$ python3 -q
>>> import numpy as np
>>> from numpy import linalg as LA
>>> np.set_printoptions(precision=2, suppress=True, linewidth=200, floatmode="fixed")
>>> E = np.load("arr.npy")
>>> E
array([[ 5,  3, 25,  5,  3],
       [ 5,  4, 25,  5,  0],
       [ 5,  0, 25,  1,  1]])
>>> other = E / np.sqrt((E ** 2).mean(axis=1, keepdims=True))
>>> LA.matrix_rank(E - E.mean(axis=1, keepdims=True))
np.int64(3)
>>> LA.norm(other, axis=1)
array([2.24, 2.24, 2.24])
>>> LA.cond(E) > 100
np.False_
>>> [round(float(x), 2) for x in LA.svd(E, compute_uv=False)[:3]]
[44.86, 4.31, 2.21]
>>> LA.matrix_rank(E, rtol=0.1)
np.int64(1)
>>> np.argsort(-LA.norm(E, axis=0).round(6), kind="stable")[:3]
array([2, 0, 3])
>>> other = E[0, 0] * E[1:] - np.outer(E[1:, 0], E[0])
>>> other
array([[  0,   5,   0,   0, -15],
       [  0, -15,   0, -20, -10]])
>>> E[:, 0] / E[0, 0]
array([1.00, 1.00, 1.00])
>>> LA.matrix_rank(other), LA.matrix_rank(E)
(np.int64(2), np.int64(3))
>>> mat = np.load("w.npy")
>>> mat
array([[-1.61, -0.78,  0.16,  0.28, -0.30],
       [-0.78, -2.02,  0.26,  0.29, -0.26],
       [ 0.16,  0.26, -1.18,  0.10, -0.23],
       [ 0.28,  0.29,  0.10, -1.35,  0.53],
       [-0.30, -0.26, -0.23,  0.53, -1.84]])
>>> round(LA.norm(mat[2], 1), 2), round(float(LA.norm(mat[2], np.inf)), 2)
(np.float64(1.93), 1.18)
>>> LA.norm(mat, axis=0)
array([1.84, 2.22, 1.24, 1.51, 1.97])
>>> round(LA.norm(mat[2] - mat[4]), 2)
np.float64(2.04)
>>> LA.norm(mat, axis=1)
array([1.84, 2.22, 1.24, 1.51, 1.97])
>>> round(float(mat[2] @ mat[4]), 2)
0.63
>>> hat = np.triu(np.array([[1, -2, 2, -2, -2],
...     [1, 2, 2, -2, 1],
...     [-1, 1, 0, -2, -2],
...     [-1, -1, -1, 1, 1],
...     [2, 0, 1, 0, -2]]), 1) + np.eye(5)
>>> other = hat @ mat @ LA.inv(hat)
>>> LA.matrix_rank(other)
np.int64(5)
>>> round(float(LA.det(other)), 2)
-6.0
>>> round(np.trace(other), 2), np.trace(mat)
(np.float64(-8.0), np.float64(-8.0))
>>> feats, _ = LA.qr(np.array([[0.5, -0.2, -0.5, -2.6, 2.4],
...     [1.3, -1.8, 1.0, 0.5, -2.0],
...     [0.8, -0.6, 1.4, 0.1, 0.2],
...     [1.5, -1.3, 0.9, 0.0, 0.3],
...     [3.1, -0.5, -0.2, -1.3, 1.2]]))
>>> feats
array([[-0.13,  0.01,  0.47,  0.87,  0.03],
       [-0.34, -0.74,  0.25, -0.19,  0.49],
       [-0.21, -0.15, -0.84,  0.42,  0.22],
       [-0.39, -0.38, -0.05,  0.01, -0.83],
       [-0.82,  0.53,  0.06, -0.17,  0.14]])
>>> # keeps lengths
>>> rng = np.random.default_rng(659)
>>> labels = rng.permutation(5)
>>> labels
array([2, 4, 1, 0, 3])
>>> other = feats[labels][:, labels]
>>> np.allclose(other, feats)
False
>>> round(float(LA.det(other)), 2), np.round(LA.det(feats[labels]), 2)
(1.0, np.float64(1.0))
